% python3 -q
>>> import numpy as np
>>> np.set_printoptions(precision=3, suppress=True, linewidth=140, sign=" ")
>>> def tidy(a):
...     return np.round(a, 3) + 0
... 
>>> mat = np.load("block9.npy")
>>> mat
array([[ 2,  2,  2,  1,  2],
       [ 2,  2,  2,  2,  1],
       [ 2,  2,  2,  2,  2],
       [ 1,  2,  2,  2,  2],
       [ 2,  1,  2,  2,  2]])
>>> vec = np.array([-3, 3, -2, -3, -3])
>>> rhs = mat @ vec
>>> rhs
array([-13, -13, -16, -13, -19])
>>> tidy(np.linalg.solve(mat, rhs))
array([-3.,  3., -2., -3., -3.])
>>> tidy(np.linalg.solve(mat, mat[:, 4]))
array([ 0.,  0.,  0.,  0.,  1.])
>>> M = np.tril(np.array([[2, 2, 2, -2], [1, -2, 0, -1], [2, -2, 0, -2], [0, 1, 0, -1]]), -1) + np.eye(4, dtype=int)
>>> M
array([[ 1,  0,  0,  0],
       [ 1,  1,  0,  0],
       [ 2, -2,  1,  0],
       [ 0,  1,  0,  1]])
>>> f = np.array([3, -1, 5, -4])
>>> A2 = M + np.outer(f, np.eye(4)[0])
>>> tidy(np.linalg.det(A2) / np.linalg.det(M)), tidy(1 + np.linalg.solve(M, f)[0])
(np.float64(4.0), np.float64(4.0))
>>> np.linalg.matrix_rank(np.linalg.inv(A2) - np.linalg.inv(M), tol=1e-8)
np.int64(1)
>>> E = np.loadtxt("test8.csv", delimiter=",")
>>> E
array([[ 1., -2.,  4.],
       [ 1., -1.,  1.],
       [ 1.,  0.,  0.],
       [ 1.,  1.,  1.],
       [ 1.,  2.,  4.]])
>>> P = E @ np.linalg.solve(E.T @ E, E.T)
>>> np.linalg.matrix_rank(np.eye(5) - P)
np.int64(2)
>>> np.allclose(P @ P, P)
True
>>> tidy(np.linalg.eigvalsh(P))
array([ 0.,  0.,  1.,  1.,  1.])
>>> np.trace(P)
np.float64(3.0)
>>> tidy(P)
array([[ 0.886,  0.257, -0.086, -0.143,  0.086],
       [ 0.257,  0.371,  0.343,  0.171, -0.143],
       [-0.086,  0.343,  0.486,  0.343, -0.086],
       [-0.143,  0.171,  0.343,  0.371,  0.257],
       [ 0.086, -0.143, -0.086,  0.257,  0.886]])
>>> A2 = E / np.sqrt((E ** 2).mean(axis=1, keepdims=True))
>>> tidy(E - E.mean(axis=1, keepdims=True))
array([[ 0.   , -3.   ,  3.   ],
       [ 0.667, -1.333,  0.667],
       [ 0.667, -0.333, -0.333],
       [ 0.   ,  0.   ,  0.   ],
       [-1.333, -0.333,  1.667]])
>>> tidy(A2[2])
array([ 1.732,  0.   ,  0.   ])
>>> np.linalg.matrix_rank(A2) == np.linalg.matrix_rank(E)
np.True_
>>> np.linalg.matrix_rank(E - E.mean(axis=1, keepdims=True))
np.int64(2)
>>> tidy(np.linalg.norm(A2, axis=1))
array([ 1.732,  1.732,  1.732,  1.732,  1.732])
>>> A2 = np.array([[2, -2, -2], [-1, -2, 3], [-1, -3, 1]])
>>> np.vstack([E, A2.T]).shape
(8, 3)
>>> np.einsum("ik,kj->ji", E, A2)
array([[  0.,   2.,   2.,   0.,  -4.],
       [-10.,  -3.,  -2.,  -7., -18.],
       [ -4.,  -4.,  -2.,   2.,   8.]])
>>> A2.T @ E.T
array([[  0.,   2.,   2.,   0.,  -4.],
       [-10.,  -3.,  -2.,  -7., -18.],
       [ -4.,  -4.,  -2.,   2.,   8.]])
>>> np.einsum("ij,ij->i", E, E)
array([ 21.,   3.,   1.,   3.,  21.])
>>> E @ A2
array([[  0., -10.,  -4.],
       [  2.,  -3.,  -4.],
       [  2.,  -2.,  -2.],
       [  0.,  -7.,   2.],
       [ -4., -18.,   8.]])
>>> np.einsum("ik,kj->ij", E, A2)
array([[  0., -10.,  -4.],
       [  2.,  -3.,  -4.],
       [  2.,  -2.,  -2.],
       [  0.,  -7.,   2.],
       [ -4., -18.,   8.]])
>>> np.einsum("ij->j", E)
array([  5.,   0.,  10.])
>>> ang = np.radians(36)
>>> Rm = np.eye(3)
>>> Rm[1, 1] = Rm[2, 2] = np.cos(ang)
>>> Rm[1, 2], Rm[2, 1] = -np.sin(ang), np.sin(ang)
>>> tidy(Rm)
array([[ 1.   ,  0.   ,  0.   ],
       [ 0.   ,  0.809, -0.588],
       [ 0.   ,  0.588,  0.809]])
>>> A2 = E @ Rm.T
>>> tidy(np.linalg.det(Rm)), tidy(np.trace(Rm))
(np.float64(1.0), np.float64(2.618))
>>> tidy(np.abs(A2 - E).max(axis=0))
array([ 0.   ,  2.733,  1.94 ])
>>> np.allclose(E @ E.T, A2 @ A2.T)
True
>>> np.allclose(np.linalg.norm(E, axis=1), np.linalg.norm(A2, axis=1))
True
>>> m1 = np.array([[-1.8, -0.1, 0.9],
...     [-0.6, -0.1, 0.3],
...     [2.9, -1.3, 0.2],
...     [-1.2, -0.9, -0.6],
...     [-0.1, -0.8, 0.3],
...     [-0.1, -0.1, -0.2],
...     [-0.6, -1.6, -0.5]])
>>> tidy(np.linalg.norm(m1, 2))
np.float64(3.752)
>>> tidy(np.linalg.norm(m1[4], 1)), tidy(np.linalg.norm(m1[4], np.inf))
(np.float64(1.2), np.float64(0.8))
>>> tidy(np.linalg.norm(m1, "nuc"))
np.float64(7.366)
>>> tidy(np.linalg.norm(m1[4] - m1[5]))
np.float64(0.86)
>>> tidy(np.linalg.norm(m1, 1)), tidy(np.linalg.norm(m1, np.inf))
(np.float64(7.3), np.float64(4.4))
>>> ang = np.radians(180)
>>> Rm = np.eye(3)
>>> Rm[0, 0] = Rm[1, 1] = np.cos(ang)
>>> Rm[0, 1], Rm[1, 0] = -np.sin(ang), np.sin(ang)
>>> tidy(Rm)
array([[-1.,  0.,  0.],
       [ 0., -1.,  0.],
       [ 0.,  0.,  1.]])
>>> A2 = m1 @ Rm.T
>>> tidy(np.linalg.svd(m1, compute_uv=False)), tidy(np.linalg.svd(A2, compute_uv=False))
(array([ 3.752,  2.37 ,  1.245]), array([ 3.752,  2.37 ,  1.245]))
>>> tidy(np.linalg.det(Rm)), np.trace(Rm)
(np.float64(1.0), np.float64(-1.0))
>>> vec = np.array([3, 9, 6])
>>> rhs = m1 @ vec
>>> tidy(np.linalg.solve(m1.T @ m1, m1.T @ rhs))
array([ 3.,  9.,  6.])
>>> tidy(np.linalg.lstsq(m1, rhs)[0])
array([ 3.,  9.,  6.])
>>> tidy(np.linalg.pinv(m1) @ m1)
array([[ 1.,  0.,  0.],
       [ 0.,  1.,  0.],
       [ 0.,  0.,  1.]])
>>> rng = np.random.default_rng(38)
>>> rhs = rhs + 0.02 * rng.normal(size=7)
>>> tidy(rhs)
array([ -0.871,  -0.897,  -1.795, -15.283,  -5.691,  -2.369, -19.223])
>>> beta, *_ = np.linalg.lstsq(m1, rhs)
>>> tidy(m1.T @ (rhs - m1 @ beta))
array([ 0.,  0.,  0.])
>>> tidy(np.linalg.norm(rhs - m1 @ beta))
np.float64(0.046)
>>> tidy(beta)
array([ 2.996,  8.997,  6.016])
>>> W2 = np.array([[1, 1, 0, 0], [-3, 2, -2, -3]])
>>> arr = rng.normal(size=(15, 2)) @ W2 + np.array([1, 3, 0, 1])
>>> tidy(arr)
array([[ 1.627,  4.083, -0.183,  0.726],
       [-1.505,  6.84 , -2.538, -2.807],
       [ 3.505,  2.833,  1.069,  2.603],
       [-0.038,  2.84 , -0.351,  0.474],
       [ 6.173, -1.243,  3.767,  6.65 ],
       [-1.464,  2.262, -0.691, -0.036],
       [ 0.917,  1.302,  0.646,  1.969],
       [ 5.224,  0.133,  2.836,  5.254],
       [-3.311,  5.139, -2.58 , -2.87 ],
       [ 0.965,  5.251, -0.914, -0.371],
       [ 2.286,  2.938,  0.539,  1.809],
       [-1.298,  4.554, -1.541, -1.311],
       [ 0.817,  0.543,  0.91 ,  2.365],
       [-1.709,  4.195, -1.562, -1.342],
       [-5.661,  5.664, -3.73 , -4.595]])
>>> Xc = arr - arr.mean(axis=0)
>>> left, sv, VT = np.linalg.svd(Xc, full_matrices=False)
>>> np.linalg.matrix_rank(Xc)
np.int64(2)
>>> tidy(sv ** 2 / (sv ** 2).sum())
array([ 0.937,  0.063,  0.   ,  0.   ])
>>> np.searchsorted(np.cumsum(sv ** 2) / (sv ** 2).sum(), 0.9) + 1
np.int64(1)
>>> D = np.linalg.norm(arr[:, None] - arr[None], axis=-1)
>>> np.linalg.matrix_rank(D ** 2)
np.int64(4)
>>> np.allclose(arr[:-1].T @ np.linalg.lstsq(arr[:-1].T, arr[-1])[0], arr[-1])
True
>>> np.abs(np.diag(np.linalg.qr(arr)[1])) > 1e-9
array([ True,  True,  True, False])
>>> tidy(arr @ np.linalg.pinv(arr) @ arr)
array([[ 1.627,  4.083, -0.183,  0.726],
       [-1.505,  6.84 , -2.538, -2.807],
       [ 3.505,  2.833,  1.069,  2.603],
       [-0.038,  2.84 , -0.351,  0.474],
       [ 6.173, -1.243,  3.767,  6.65 ],
       [-1.464,  2.262, -0.691, -0.036],
       [ 0.917,  1.302,  0.646,  1.969],
       [ 5.224,  0.133,  2.836,  5.254],
       [-3.311,  5.139, -2.58 , -2.87 ],
       [ 0.965,  5.251, -0.914, -0.371],
       [ 2.286,  2.938,  0.539,  1.809],
       [-1.298,  4.554, -1.541, -1.311],
       [ 0.817,  0.543,  0.91 ,  2.365],
       [-1.709,  4.195, -1.562, -1.342],
       [-5.661,  5.664, -3.73 , -4.595]])
>>> f = np.array([9, 8, -2, -2, 1, 2, -6])
>>> r1 = np.array([3, 1, 3, 0, 2, 0, 1])
>>> J = f[:, None] + r1[None, :]
>>> J
array([[12, 10, 12,  9, 11,  9, 10],
       [11,  9, 11,  8, 10,  8,  9],
       [ 1, -1,  1, -2,  0, -2, -1],
       [ 1, -1,  1, -2,  0, -2, -1],
       [ 4,  2,  4,  1,  3,  1,  2],
       [ 5,  3,  5,  2,  4,  2,  3],
       [-3, -5, -3, -6, -4, -6, -5]])
>>> np.allclose(J[:-1].T @ np.linalg.lstsq(J[:-1].T, J[-1])[0], J[-1])
True
>>> np.abs(np.diag(np.linalg.qr(J)[1])) > 1e-9
array([ True,  True, False, False, False, False, False])
>>> tidy(np.trace(np.linalg.pinv(J) @ J))
np.float64(2.0)
>>> tidy(J @ np.linalg.pinv(J) @ J)
array([[12., 10., 12.,  9., 11.,  9., 10.],
       [11.,  9., 11.,  8., 10.,  8.,  9.],
       [ 1., -1.,  1., -2.,  0., -2., -1.],
       [ 1., -1.,  1., -2.,  0., -2., -1.],
       [ 4.,  2.,  4.,  1.,  3.,  1.,  2.],
       [ 5.,  3.,  5.,  2.,  4.,  2.,  3.],
       [-3., -5., -3., -6., -4., -6., -5.]])
>>> np.unique(J.round(6), axis=0).shape
(6, 7)
>>> np.linalg.lstsq(J[:-1].T, J[-1])[2]
np.int32(2)
>>> rk = np.linalg.matrix_rank(J)
>>> rk
np.int64(2)
>>> N = np.linalg.svd(J)[2][rk:].T
>>> np.linalg.matrix_rank(J.T @ J), np.linalg.matrix_rank(J @ J.T)
(np.int64(2), np.int64(2))
>>> N.shape
(7, 5)
>>> [int(np.linalg.matrix_rank(J[:, :j + 1])) for j in range(7)]
[1, 2, 2, 2, 2, 2, 2]
>>> [int(np.linalg.matrix_rank(np.delete(J, i, axis=0))) for i in range(7)]
[2, 2, 2, 2, 2, 2, 2]
>>> np.linalg.cond(J) > 100
np.True_
>>> np.linalg.matrix_rank(J, rtol=0.1)
np.int64(2)
>>> [round(float(x), 3) for x in np.linalg.svd(J, compute_uv=False)[:3]]
[40.926, 7.147, 0.0]
>>> np.argsort(-np.linalg.norm(J, axis=0).round(6), kind="stable")[:3]
array([ 0,  2,  4])
>>> tidy(np.linalg.norm(J, 2) / np.linalg.norm(J))
np.float64(0.985)
>>> K = np.loadtxt("sample6.csv", delimiter=",")
>>> K
array([[ 1.986, -0.993, -2.974, -2.001],
       [ 1.972, -0.982, -2.985, -1.957],
       [ 1.961, -1.013, -3.01 , -1.999],
       [ 1.983, -0.99 , -3.008, -1.99 ],
       [ 1.998, -1.013, -3.011, -1.952],
       [ 2.01 , -0.996, -2.983, -2.024],
       [ 2.012, -0.991, -3.017, -1.99 ],
       [ 2.032, -0.993, -2.997, -1.993],
       [ 2.027, -1.003, -2.98 , -2.002],
       [ 2.001, -1.011, -3.038, -1.971],
       [ 2.032, -1.016, -3.011, -1.981],
       [ 1.986, -1.01 , -3.008, -2.013],
       [ 2.01 , -0.987, -2.981, -1.988],
       [ 1.981, -0.985, -2.987, -2.046],
       [ 2.013, -0.995, -3.019, -1.953],
       [ 0.031,  0.983,  0.975, -1.014],
       [ 0.033,  1.01 ,  0.99 , -0.969],
       [ 0.027,  1.012,  0.962, -1.025],
       [-0.054,  1.006,  1.012, -0.963],
       [-0.01 ,  0.978,  1.002, -0.999],
       [-0.001,  0.985,  1.005, -1.009],
       [-0.004,  0.991,  0.998, -1.016],
       [-0.004,  0.998,  1.012, -0.978],
       [-0.043,  0.994,  1.008, -1.051],
       [ 0.003,  0.998,  0.992, -1.023],
       [ 0.039,  0.991,  1.033, -1.025],
       [-0.004,  1.038,  1.009, -1.011],
       [-0.024,  0.983,  0.983, -0.975],
       [ 0.014,  0.948,  1.   , -1.006],
       [ 0.023,  0.998,  1.017, -1.   ]])
>>> left, sv, VT = np.linalg.svd(K)
>>> np.argmax(sv[:-1] / (sv[1:] + 1e-6)) + 1
np.int64(2)
>>> A2 = left[:, :2] @ np.diag(sv[:2]) @ VT[:2]
>>> np.linalg.matrix_rank(K, rtol=0.05)
np.int64(2)
>>> Xc = K - K.mean(axis=0)
>>> left, sv, VT = np.linalg.svd(Xc, full_matrices=False)
>>> np.abs(VT[0]).argmax()
np.int64(2)
>>> tidy(Xc.mean(axis=0))
array([ 0.,  0.,  0.,  0.])
>>> tidy(sv)
array([ 13.678,   0.137,   0.121,   0.079])
>>> np.searchsorted(np.cumsum(sv ** 2) / (sv ** 2).sum(), 0.9) + 1
np.int64(1)
>>> vals, evecs = np.linalg.eig(mat)
>>> tidy(np.sort(np.linalg.eigvals(mat @ mat)))
array([  0.047,   1.   ,   1.   ,   1.   ,  84.953])
>>> tidy(np.sort(np.linalg.eigvals(mat.T)))
array([-1.   , -0.217,  1.   ,  1.   ,  9.217])
>>> tidy(np.sort(np.linalg.eigvals(np.linalg.inv(mat))))
array([-4.608, -1.   ,  0.108,  1.   ,  1.   ])
>>> F = np.load("w.npy")
>>> F
array([[-8, -2,  2,  6, -8],
       [-8, -2,  2,  6, -8],
       [ 4,  1, -1, -3,  4],
       [ 4,  1, -1, -3,  4],
       [-4, -1,  1,  3, -4],
       [ 0,  0,  0,  0,  0],
       [-4, -1,  1,  3, -4]])
>>> tidy(np.linalg.norm(F, 2) / np.linalg.norm(F))
np.float64(1.0)
>>> np.argsort(-np.linalg.norm(F, axis=0).round(6), kind="stable")[:3]
array([ 0,  4,  3])
>>> np.linalg.matrix_rank(F, rtol=0.1)
np.int64(1)
>>> left, sv, VT = np.linalg.svd(F)
>>> evecs = VT[:(sv > 1e-8).sum()]
>>> vec = F[5] + 3 * F[2] + rng.integers(2) * np.eye(5)[0]
>>> vec
array([13.,  3., -3., -9., 12.])
>>> tidy(np.diag(evecs.T @ evecs))
array([ 0.372,  0.023,  0.023,  0.209,  0.372])
>>> tidy(np.linalg.norm(vec - evecs.T @ evecs @ vec))
np.float64(0.792)
>>> rk = np.linalg.matrix_rank(F)
>>> rk
np.int64(1)
>>> N = np.linalg.svd(F)[2][rk:].T
>>> np.allclose(F @ N, 0)
True
>>> left, sv, VT = np.linalg.svd(F)
>>> np.argmax(sv[:-1] / (sv[1:] + 1e-6)) + 1
np.int64(1)
>>> tidy(sv)
array([ 22.716,   0.   ,   0.   ,   0.   ,   0.   ])
>>> A2 = left[:, :1] @ np.diag(sv[:1]) @ VT[:1]
>>> tidy(np.linalg.norm(F - A2) / np.linalg.norm(F))
np.float64(0.0)
>>> tidy(A2)
array([[-8., -2.,  2.,  6., -8.],
       [-8., -2.,  2.,  6., -8.],
       [ 4.,  1., -1., -3.,  4.],
       [ 4.,  1., -1., -3.,  4.],
       [-4., -1.,  1.,  3., -4.],
       [ 0.,  0.,  0.,  0.,  0.],
       [-4., -1.,  1.,  3., -4.]])
>>> np.linalg.matrix_rank(A2)
np.int64(1)
>>> np.linalg.matrix_rank(F, rtol=0.05)
np.int64(1)
>>> tidy(np.linalg.norm(F - A2, 2)), tidy(sv[1])
(np.float64(0.0), np.float64(0.0))
